% python3 -q
>>> import numpy as np
>>> np.set_printoptions(suppress=True, linewidth=200)
>>> tidy = lambda a: np.round(a, 1) + 0
>>> J = np.array([[2, 0, 0, 0, 0, 0, 2],
...     [2, 0, 0, 0, 2, 0, 0],
...     [2, 0, 0, 0, 1, 1, 2],
...     [0, 2, 2, 1, 0, 1, 1],
...     [0, 1, 1, 2, 2, 2, 1],
...     [0, 2, 2, 2, 1, 2, 0],
...     [1, 2, 2, 1, 0, 2, 2],
...     [1, 2, 2, 1, 0, 0, 2],
...     [2, 0, 1, 0, 0, 2, 0],
...     [2, 2, 2, 0, 1, 2, 1],
...     [2, 1, 2, 0, 2, 2, 0],
...     [1, 0, 0, 1, 2, 2, 2]])
>>> J[-1] = J[0] + -1 * J[1]
>>> J
array([[ 2,  0,  0,  0,  0,  0,  2],
       [ 2,  0,  0,  0,  2,  0,  0],
       [ 2,  0,  0,  0,  1,  1,  2],
       [ 0,  2,  2,  1,  0,  1,  1],
       [ 0,  1,  1,  2,  2,  2,  1],
       [ 0,  2,  2,  2,  1,  2,  0],
       [ 1,  2,  2,  1,  0,  2,  2],
       [ 1,  2,  2,  1,  0,  0,  2],
       [ 2,  0,  1,  0,  0,  2,  0],
       [ 2,  2,  2,  0,  1,  2,  1],
       [ 2,  1,  2,  0,  2,  2,  0],
       [ 0,  0,  0,  0, -2,  0,  2]])
>>> P = J @ np.linalg.solve(J.T @ J, J.T)
>>> tidy(np.diag(P))
array([0.4, 0.6, 0.5, 0.3, 0.8, 0.6, 0.3, 0.7, 0.8, 0.7, 0.8, 0.5])
>>> tidy(np.linalg.eigvalsh(P))
array([0., 0., 0., 0., 0., 1., 1., 1., 1., 1., 1., 1.])
>>> tidy(np.trace(P))
np.float64(7.0)
>>> np.allclose(P @ P, P)
True
>>> tidy(P @ J[:, 6])
array([2., 0., 2., 1., 1., 0., 2., 2., 0., 1., 0., 2.])
>>> A2 = np.c_[J[:, :1] @ np.array([[-2]]), np.array([0, 2, 2, 1, 2, 1, 2, 0, 3, 1, 3, 0])]
>>> A2
array([[-4,  0],
       [-4,  2],
       [-4,  2],
       [ 0,  1],
       [ 0,  2],
       [ 0,  1],
       [-2,  2],
       [-2,  0],
       [-4,  3],
       [-4,  1],
       [-4,  3],
       [ 0,  0]])
>>> np.linalg.matrix_rank(A2)
np.int64(2)
>>> tidy(np.linalg.norm(A2 - J @ np.linalg.lstsq(J, A2)[0], axis=0))
array([0. , 1.7])
>>> np.linalg.matrix_rank(np.c_[J, A2])
np.int64(8)
>>> K = np.load("w.npy")
>>> tidy(K)
array([[-17.6,  -3.9, -17.5, -11.8, -11.6,  13.7],
       [-16.2,  -3.5, -15.8, -11.1, -10.3,  12.3],
       [-14.6,  -3. , -14. , -10.3,  -8.8,  10.9],
       [ -9.4,  -1.5,  -8.3,  -7.5,  -4.5,   6.4],
       [ -7.2,  -0.9,  -6. ,  -6.2,  -2.9,   4.5],
       [ -5.2,  -0.3,  -4.1,  -4.8,  -1.6,   2.9],
       [ -5. ,  -0.2,  -3.9,  -4.7,  -1.5,   2.7],
       [ -4.1,   0. ,  -3.1,  -4.1,  -1.1,   2.1],
       [ -3.1,   0.2,  -2.2,  -3.3,  -0.6,   1.4],
       [ -3.1,   0.2,  -2.2,  -3.3,  -0.6,   1.3],
       [ -2. ,   0.4,  -1.4,  -2.4,  -0.2,   0.6],
       [ -2. ,   0.4,  -1.4,  -2.4,  -0.2,   0.6],
       [ -1.8,   0.4,  -1.2,  -2.2,  -0.1,   0.5],
       [ -1.7,   0.5,  -1.2,  -2.1,  -0.1,   0.4],
       [ -1.7,   0.5,  -1.2,  -2.1,  -0.1,   0.4],
       [ -1.3,   0.5,  -0.8,  -1.6,   0. ,   0.2],
       [ -0.9,   0.5,  -0.6,  -1.2,   0. ,   0. ],
       [ -0.6,   0.4,  -0.4,  -0.9,   0. ,  -0.1],
       [ -0.3,   0.4,  -0.3,  -0.6,   0. ,  -0.1],
       [  0.1,  -0.3,   0.1,   0.2,   0. ,   0.2],
       [  0.1,  -0.4,   0.2,   0.3,   0. ,   0.2],
       [  0.1,  -0.5,   0.2,   0.3,   0.1,   0.3],
       [  0.1,  -0.6,   0.3,   0.4,   0.1,   0.3],
       [  0.1,  -0.6,   0.3,   0.4,   0.1,   0.3],
       [  0.1,  -0.7,   0.3,   0.4,   0.1,   0.4],
       [  0.1,  -0.9,   0.4,   0.5,   0.2,   0.5],
       [  0.1,  -1.2,   0.6,   0.5,   0.3,   0.7],
       [  0.1,  -2. ,   1.1,   0.5,   0.8,   1.1],
       [  0.1,  -2.1,   1.2,   0.5,   0.9,   1.2],
       [  0.1,  -2.2,   1.2,   0.5,   1. ,   1.2],
       [  0. ,  -2.6,   1.6,   0.4,   1.4,   1.4],
       [  0. ,  -2.8,   1.7,   0.3,   1.5,   1.5],
       [  0. ,  -3.1,   2. ,   0.3,   1.9,   1.7],
       [  0. ,  -3.7,   2.6,   0.1,   2.6,   1.9],
       [  0. ,  -4.5,   3.6,  -0.2,   3.7,   2.2],
       [  0. ,  -5. ,   4.3,  -0.4,   4.5,   2.3],
       [  0.1,  -5.5,   5. ,  -0.6,   5.3,   2.4],
       [  0.1,  -5.9,   5.6,  -0.7,   6. ,   2.5],
       [  0.4,  -7.6,   8.4,  -1.5,   9.1,   2.6],
       [  0.5,  -8. ,   9.2,  -1.8,  10.1,   2.6],
       [  0.5,  -8.1,   9.4,  -1.8,  10.3,   2.6],
       [  0.5,  -8.2,   9.6,  -1.9,  10.5,   2.6],
       [  0.9,  -9.4,  12. ,  -2.5,  13.3,   2.5]])
>>> rng = np.random.default_rng(6337)
>>> A2 = K + rng.integers(-2, 3, (43, 3)) @ rng.integers(-2, 3, (3, 6))
>>> tidy(A2)
array([[-19.6,   0.1, -17.5,  -9.8,  -7.6,   9.7],
       [-18.2,  -5.5, -11.8, -11.1,  -8.3,  14.3],
       [-14.6,   1. , -15. ,  -8.3,  -7.8,   6.9],
       [ -5.4,   0.5,  -8.3,  -5.5, -10.5,   4.4],
       [-11.2,  -0.9,  -4. ,  -6.2,   3.1,   4.5],
       [ -4.2,  -1.3,   1.9,  -2.8,  -4.6,   3.9],
       [ -7. ,  -4.2,  -1.9,  -6.7,   0.5,   6.7],
       [ -4.1,  -4. ,   2.9,  -4.1,  -3.1,   6.1],
       [ -2.1,  -1.8,   2.8,  -2.3,  -3.6,   3.4],
       [ -3.1,   0.2,   2.8,  -1.3,  -1.6,   1.3],
       [ -5. ,  -0.6,   1.6,  -2.4,   3.8,   1.6],
       [  2. ,   1.4,  -2.4,  -1.4,  -6.2,  -0.4],
       [ -2.8,   5.4,  -3.2,  -0.2,   2.9,  -4.5],
       [ -3.7,   1.5,  -4.2,  -3.1,   3.9,  -0.6],
       [ -5.7,   1.5,   1.8,  -1.1,   5.9,  -0.6],
       [ -4.3,   1.5,   4.2,   0.4,   4. ,  -0.8],
       [  1.1,   1.5,  -5.6,  -2.2,  -2. ,  -1. ],
       [  2.4,   1.4,   1.6,   1.1,  -5. ,  -1.1],
       [ -4.3,   0.4,   1.7,  -0.6,   6. ,  -0.1],
       [ -0.9,  -1.3,  -2.9,  -1.8,   2. ,   1.2],
       [  2.1,  -4.4,   0.2,  -1.7,  -4. ,   4.2],
       [  2.1,  -4.5,   0.2,  -1.7,  -3.9,   4.3],
       [  4.1,  -2.6,  -3.7,  -1.6,  -5.9,   2.3],
       [  2.1,   3.4,  -1.7,   2.4,  -1.9,  -3.7],
       [  1.1,  -0.7,  -2.7,  -0.6,  -0.9,   0.4],
       [  1.1,   0.1,   3.4,   2.5,  -1.8,  -0.5],
       [ -0.9,  -0.2,   4.6,   2.5,   1.3,  -0.3],
       [ -1.9,   0. ,  -0.9,   0.5,   4.8,  -0.9],
       [  3.1,  -4.1,   0.2,  -0.5,  -4.1,   3.2],
       [ -2.9,  -3.2,  -0.8,  -1.5,   6. ,   2.2],
       [  2. ,   0.4,  -1.4,   1.4,  -0.6,  -1.6],
       [  0. ,  -5.8,   3.7,  -0.7,   0.5,   4.5],
       [ -2. ,  -2.1,  -1. ,  -0.7,   5.9,   0.7],
       [  0. ,  -3.7,  -2.4,  -1.9,   3.6,   1.9],
       [  1. ,  -8.5,   6.6,  -1.2,   0.7,   6.2],
       [  2. ,  -5. ,   8.3,   1.6,   0.5,   2.3],
       [  3.1,  -6.5,   5. ,  -0.6,   0.3,   3.4],
       [  1.1,  -6.9,   6.6,  -0.7,   4. ,   3.5],
       [ -1.6,  -4.6,   7.4,  -0.5,  13.1,  -0.4],
       [  3.5,  -8. ,  10.2,  -0.8,   5.1,   2.6],
       [  0.5,  -5.1,   2.4,  -2.8,  12.3,  -0.4],
       [ -1.5,  -9.2,  14.6,  -0.9,  12.5,   3.6],
       [ -0.1,  -6.4,  13. ,  -0.5,  15.3,  -0.5]])
>>> tidy(np.linalg.svd(A2 - K, compute_uv=False))
array([29.6, 24.6, 19.1,  0. ,  0. ,  0. ])
>>> np.linalg.matrix_rank(A2 - K, tol=1e-8)
np.int64(3)
>>> np.abs(np.diag(np.linalg.qr(K)[1])) > 1e-9
array([ True,  True,  True, False, False, False])
>>> np.linalg.lstsq(K[:-1].T, K[-1])[2]
np.int32(3)
>>> U, sig, Vt = np.linalg.svd(K)
>>> np.argmax(sig[:-1] / (sig[1:] + 1e-6)) + 1
np.int64(3)
>>> A2 = U[:, :3] @ np.diag(sig[:3]) @ Vt[:3]
>>> tidy(np.linalg.norm(K - A2) / np.linalg.norm(K))
np.float64(0.0)
>>> tidy(np.linalg.norm(K - A2, 2)), tidy(sig[3])
(np.float64(0.0), np.float64(0.0))
>>> np.linalg.matrix_rank(A2)
np.int64(3)
>>> np.linalg.matrix_rank(K, rtol=0.05)
np.int64(3)
>>> Ac = K - K.mean(axis=0)
>>> U, sig, Vt = np.linalg.svd(Ac, full_matrices=False)
>>> tidy(Ac.mean(axis=0))
array([0., 0., 0., 0., 0., 0.])
>>> np.abs(Vt[0]).argmax()
np.int64(2)
>>> tidy(sig ** 2 / (sig ** 2).sum())
array([0.8, 0.2, 0. , 0. , 0. , 0. ])
>>> tidy(Vt[0] * np.sign(Vt[0, np.abs(Vt[0]).argmax()]))
array([ 0.4, -0.1,  0.6,  0.3,  0.5, -0.2])
>>> A2 = K / np.sqrt((K ** 2).mean(axis=1, keepdims=True))
>>> tidy(A2[28])
array([ 0.1, -1.8,  1. ,  0.4,  0.8,  1. ])
>>> tidy(np.linalg.norm(A2, axis=1))
array([2.4, 2.4, 2.4, 2.4, 2.4, 2.4, 2.4, 2.4, 2.4, 2.4, 2.4, 2.4, 2.4, 2.4, 2.4, 2.4, 2.4, 2.4, 2.4, 2.4, 2.4, 2.4, 2.4, 2.4, 2.4, 2.4, 2.4, 2.4, 2.4, 2.4, 2.4, 2.4, 2.4, 2.4, 2.4, 2.4, 2.4, 2.4,
       2.4, 2.4, 2.4, 2.4, 2.4])
>>> arr = np.array([[-2.0, 3.0, -3.0, 4.0, 2.0, -1.0, -2.0, 0.0],
...     [0.0, 0.0, 5.0, 3.0, -2.0, -5.0, -4.0, -3.0],
...     [0.0, 0.0, 2.0, 3.0, 1.0, 2.0, 0.0, 2.0],
...     [0.0, 0.0, 2.0, 3.0, 0.0, 0.0, 1.0, 2.0],
...     [0.0, 0.0, 1.0, 1.0, 1.0, 1.0, 3.0, 0.0],
...     [0.0, 0.0, 0.0, 1.0, 1.0, 3.0, 0.0, 3.0],
...     [0.0, 0.0, 2.0, 1.0, 3.0, 0.0, 3.0, 0.0],
...     [0.0, 0.0, 2.0, 2.0, 3.0, 0.0, 0.0, 0.0]])
>>> r = np.linalg.matrix_rank(arr)
>>> r
np.int64(7)
>>> N = np.linalg.svd(arr)[2][r:].T
>>> N.shape
(8, 1)
>>> tidy(N[:, 0] / N[np.abs(N[:, 0]).round(6).argmax(), 0])
array([1. , 0.7, 0. , 0. , 0. , 0. , 0. , 0. ])
>>> U, sig, Vt = np.linalg.svd(arr)
>>> evecs = Vt[:(sig > 1e-8).sum()]
>>> x0 = arr[2] + 5 * arr[4] + rng.integers(2) * np.eye(8)[2]
>>> x0
array([ 0.,  0.,  8.,  8.,  6.,  7., 15.,  2.])
>>> np.linalg.matrix_rank(np.vstack([arr, x0]))
np.int64(7)
>>> tidy(np.diag(evecs.T @ evecs))
array([0.3, 0.7, 1. , 1. , 1. , 1. , 1. , 1. ])
>>> tidy(evecs.T @ evecs)
array([[ 0.3, -0.5,  0. ,  0. ,  0. ,  0. ,  0. ,  0. ],
       [-0.5,  0.7,  0. ,  0. ,  0. ,  0. ,  0. ,  0. ],
       [ 0. ,  0. ,  1. ,  0. ,  0. ,  0. ,  0. ,  0. ],
       [ 0. ,  0. ,  0. ,  1. ,  0. ,  0. ,  0. ,  0. ],
       [ 0. ,  0. ,  0. ,  0. ,  1. ,  0. ,  0. ,  0. ],
       [ 0. ,  0. ,  0. ,  0. ,  0. ,  1. ,  0. ,  0. ],
       [ 0. ,  0. ,  0. ,  0. ,  0. ,  0. ,  1. ,  0. ],
       [ 0. ,  0. ,  0. ,  0. ,  0. ,  0. ,  0. ,  1. ]])
>>> np.allclose(evecs.T @ evecs @ x0, x0)
True
>>> np.allclose(arr[:-1].T @ np.linalg.lstsq(arr[:-1].T, arr[-1])[0], arr[-1])
True
>>> np.unique(arr.round(6), axis=0).shape
(8, 8)
>>> tidy(arr @ np.linalg.pinv(arr) @ arr)
array([[-2.,  3., -3.,  4.,  2., -1., -2.,  0.],
       [ 0.,  0.,  5.,  3., -2., -5., -4., -3.],
       [ 0.,  0.,  2.,  3.,  1.,  2.,  0.,  2.],
       [ 0.,  0.,  2.,  3.,  0.,  0.,  1.,  2.],
       [ 0.,  0.,  1.,  1.,  1.,  1.,  3.,  0.],
       [ 0.,  0.,  0.,  1.,  1.,  3.,  0.,  3.],
       [ 0.,  0.,  2.,  1.,  3.,  0.,  3.,  0.],
       [ 0.,  0.,  2.,  2.,  3.,  0.,  0.,  0.]])
>>> t3 = np.stack([arr, 4 * arr, arr[::-1]])
>>> tidy(np.linalg.det(t3))
array([0., 0., 0.])
>>> np.einsum("bij,cij->bc", t3, t3)
array([[ 248.,  992.,   54.],
       [ 992., 3968.,  216.],
       [  54.,  216.,  248.]])
>>> np.linalg.matrix_rank(t3)
array([7, 7, 7])
>>> (t3 @ arr.T).shape
(3, 8, 8)
>>> A = np.load("m.npy")
>>> A
array([[-1,  0,  1,  2,  3,  4,  5,  6],
       [ 7,  8,  9, 10, 11, 12, 13, 14],
       [15, 16, 17, 18, 19, 20, 21, 22],
       [23, 24, 25, 26, 27, 28, 29, 30],
       [31, 32, 33, 34, 35, 36, 37, 38],
       [39, 40, 41, 42, 43, 44, 45, 46],
       [47, 48, 49, 50, 51, 52, 53, 54],
       [55, 56, 57, 58, 59, 60, 61, 62],
       [63, 64, 65, 66, 67, 68, 69, 70]])
>>> A2 = A[0, 0] * A[1:] - np.outer(A[1:, 0], A[0])
>>> A2
array([[   0,   -8,  -16,  -24,  -32,  -40,  -48,  -56],
       [   0,  -16,  -32,  -48,  -64,  -80,  -96, -112],
       [   0,  -24,  -48,  -72,  -96, -120, -144, -168],
       [   0,  -32,  -64,  -96, -128, -160, -192, -224],
       [   0,  -40,  -80, -120, -160, -200, -240, -280],
       [   0,  -48,  -96, -144, -192, -240, -288, -336],
       [   0,  -56, -112, -168, -224, -280, -336, -392],
       [   0,  -64, -128, -192, -256, -320, -384, -448]])
>>> np.linalg.matrix_rank(A2), np.linalg.matrix_rank(A)
(np.int64(1), np.int64(2))
>>> A[:, 0] / A[0, 0]
array([  1.,  -7., -15., -23., -31., -39., -47., -55., -63.])
